$ ipython --no-banner

In [1]: import numpy as np

In [2]: np.set_printoptions(precision=3, suppress=True, linewidth=120)

In [3]: def rnd(a):
   ...:     return np.round(a, 3) + 0
   ...: 

In [4]: X = np.array([[-3, -2, 0, -1, 3, -2, 3, -2, 0, 3, 1],
   ...:     [1, 0, 0, -2, 1, 2, -2, 2, 1, -2, -1],
   ...:     [3, 1, -3, -1, 3, -3, -2, 2, 1, 3, -2],
   ...:     [1, -1, 1, -2, -2, -2, -3, -1, -3, -2, 3],
   ...:     [1, 2, 3, -3, -1, 3, -3, -1, 2, 3, 2],
   ...:     [3, 3, -3, -2, -3, 1, 3, -2, 2, 2, 0],
   ...:     [1, -3, 3, 3, 3, -1, 1, 3, -3, -2, 3],
   ...:     [-2, -1, -1, -1, 3, 0, 0, 0, 2, 1, -3],
   ...:     [0, 2, -3, 1, 0, 0, 3, 1, -2, 1, 0],
   ...:     [-2, -3, 1, -3, 1, 3, -1, -3, -1, 3, 1],
   ...:     [-3, -2, 1, 3, -1, 0, 1, 0, 3, 1, -2],
   ...:     [-1, 2, -2, -1, -3, 3, -3, 3, 1, 0, 3]])

In [5]: X
Out[5]: 
array([[-3, -2,  0, -1,  3, -2,  3, -2,  0,  3,  1],
       [ 1,  0,  0, -2,  1,  2, -2,  2,  1, -2, -1],
       [ 3,  1, -3, -1,  3, -3, -2,  2,  1,  3, -2],
       [ 1, -1,  1, -2, -2, -2, -3, -1, -3, -2,  3],
       [ 1,  2,  3, -3, -1,  3, -3, -1,  2,  3,  2],
       [ 3,  3, -3, -2, -3,  1,  3, -2,  2,  2,  0],
       [ 1, -3,  3,  3,  3, -1,  1,  3, -3, -2,  3],
       [-2, -1, -1, -1,  3,  0,  0,  0,  2,  1, -3],
       [ 0,  2, -3,  1,  0,  0,  3,  1, -2,  1,  0],
       [-2, -3,  1, -3,  1,  3, -1, -3, -1,  3,  1],
       [-3, -2,  1,  3, -1,  0,  1,  0,  3,  1, -2],
       [-1,  2, -2, -1, -3,  3, -3,  3,  1,  0,  3]])

In [6]: x0 = np.array([-2, 1, 0, -2, -2, 0, 0, 2, 0, 2, 2])

In [7]: rhs = X @ x0

In [8]: b, lr = np.zeros(11), 1 / np.linalg.norm(X, 2) ** 2

In [9]: for i in range(8):
   ...:     b -= lr * X.T @ (X @ b - rhs)
   ...:     if i % 2 == 0: print(i, round(np.linalg.norm(X @ b - rhs), 3))
   ...: 
0 15.2
2 9.787
4 6.795
6 4.977

In [10]: rnd(np.linalg.cond(X))
Out[10]: np.float64(19.061)

In [11]: Y = np.c_[X[:, :5] @ np.array([[-3, 2, -1, 1, -3],
    ...:     [1, 2, -2, 1, 1],
    ...:     [-1, -2, -3, 3, -1],
    ...:     [-3, -1, 3, -1, -2],
    ...:     [-1, 0, 1, 0, 2]]), np.array([8, 2, 4, 5, 8, 5, 2, 1, 1, 6, 6, 0])]

In [12]: Y
Out[12]: 
array([[  7,  -9,   7,  -4,  15,   8],
       [  2,   4,  -6,   3,   3,   2],
       [ -5,  15,   4,  -4,   3,   4],
       [  3,   0, -10,   5,  -5,   5],
       [  6,   3, -24,  15,   0,   8],
       [  6,  20,  -9,  -1,  -5,   5],
       [-21, -13,   8,   4,  -9,   2],
       [  6,  -3,   7,  -5,  14,   1],
       [  2,   9,   8,  -8,   3,   1],
       [ 10,  -9,  -3,   1,  10,   6],
       [ -2, -15,  12,  -5,  -2,   6],
       [ 13,   7,  -3,  -4,   3,   0]])

In [13]: rnd(np.linalg.norm(Y - X @ np.linalg.lstsq(X, Y)[0], axis=0))
Out[13]: array([0.   , 0.   , 0.   , 0.   , 0.   , 1.417])

In [14]: np.linalg.matrix_rank(np.c_[X, Y])
Out[14]: np.int64(12)

In [15]: rnd(np.linalg.lstsq(X, Y[:, 0])[0])
Out[15]: array([-3.,  1., -1., -3., -1.,  0.,  0.,  0.,  0.,  0.,  0.])

In [16]: np.linalg.matrix_rank(Y)
Out[16]: np.int64(6)

In [17]: def softmax(z):
    ...:     e = np.exp(z - z.max(axis=-1, keepdims=True))
    ...:     return e / e.sum(axis=-1, keepdims=True)
    ...: 

In [18]: rnd(softmax(X[9]))
Out[18]: array([0.003, 0.001, 0.055, 0.001, 0.055, 0.407, 0.007, 0.001, 0.007, 0.407, 0.055])

In [19]: S = X @ X.T / np.sqrt(11)

In [20]: rnd(softmax(S)[9] @ X)
Out[20]: array([-1.999, -2.998,  1.   , -3.   ,  1.   ,  2.999, -1.   , -2.999, -0.999,  3.   ,  1.   ])

In [21]: hat = X @ np.linalg.solve(X.T @ X, X.T)

In [22]: rnd(hat @ X[:, 1])
Out[22]: array([-2.,  0.,  1., -1.,  2.,  3., -3., -1.,  2., -3., -2.,  2.])

In [23]: rnd(np.diag(hat))
Out[23]: array([0.921, 0.884, 0.987, 0.921, 0.978, 0.958, 0.93 , 0.442, 0.984, 0.997, 1.   , 0.999])

In [24]: rnd(np.linalg.eigvalsh(hat))
Out[24]: array([0., 1., 1., 1., 1., 1., 1., 1., 1., 1., 1., 1.])

In [25]: x0 = np.array([2, 0, 0, -1, 0, -1, 0, 3, 3, -3, 2])

In [26]: rhs = X @ x0

In [27]: rhs
Out[27]: array([-16,  15,   6,   6,   0,   1,  12,  -6,  -7, -23,  -7,  14])

In [28]: rnd(np.linalg.lstsq(X, rhs)[0])
Out[28]: array([ 2.,  0.,  0., -1.,  0., -1.,  0.,  3.,  3., -3.,  2.])

In [29]: rng = np.random.default_rng(45)

In [30]: rhs = rhs + 0.1 * rng.normal(size=12)

In [31]: rnd(rhs)
Out[31]: array([-16.046,  14.938,   6.014,   6.084,  -0.015,   1.026,  12.053,  -5.931,  -7.089, -22.953,  -7.002,  13.94 ])

In [32]: b, *_ = np.linalg.lstsq(X, rhs)

In [33]: b.round()
Out[33]: array([ 2., -0., -0., -1.,  0., -1., -0.,  3.,  3., -3.,  2.])

In [34]: rnd(X.T @ (rhs - X @ b))
Out[34]: array([0., 0., 0., 0., 0., 0., 0., 0., 0., 0., 0.])

In [35]: K = np.load("w.npy")

In [36]: rnd(K)
Out[36]: 
array([[0.5  , 0.   , 0.25 , 0.   , 0.   , 0.25 ],
       [0.   , 0.333, 0.   , 0.   , 0.333, 0.333],
       [0.25 , 0.25 , 0.25 , 0.25 , 0.   , 0.   ],
       [0.   , 0.333, 0.333, 0.333, 0.   , 0.   ],
       [0.   , 0.   , 0.   , 0.   , 1.   , 0.   ],
       [0.   , 0.25 , 0.25 , 0.25 , 0.   , 0.25 ]])

In [37]: x0 = np.array([-7, 8, 4, 5, -9, -6])

In [38]: rhs = K @ x0

In [39]: rnd(rhs)
Out[39]: array([-4.   , -2.333,  2.5  ,  5.667, -9.   ,  2.75 ])

In [40]: rnd(np.linalg.solve(K, rhs + K[:, 5]))
Out[40]: array([-7.,  8.,  4.,  5., -9., -5.])

In [41]: rnd(np.linalg.solve(K, rhs))
Out[41]: array([-7.,  8.,  4.,  5., -9., -6.])

In [42]: rnd(np.linalg.solve(K, K[:, 2]))
Out[42]: array([0., 0., 1., 0., 0., 0.])
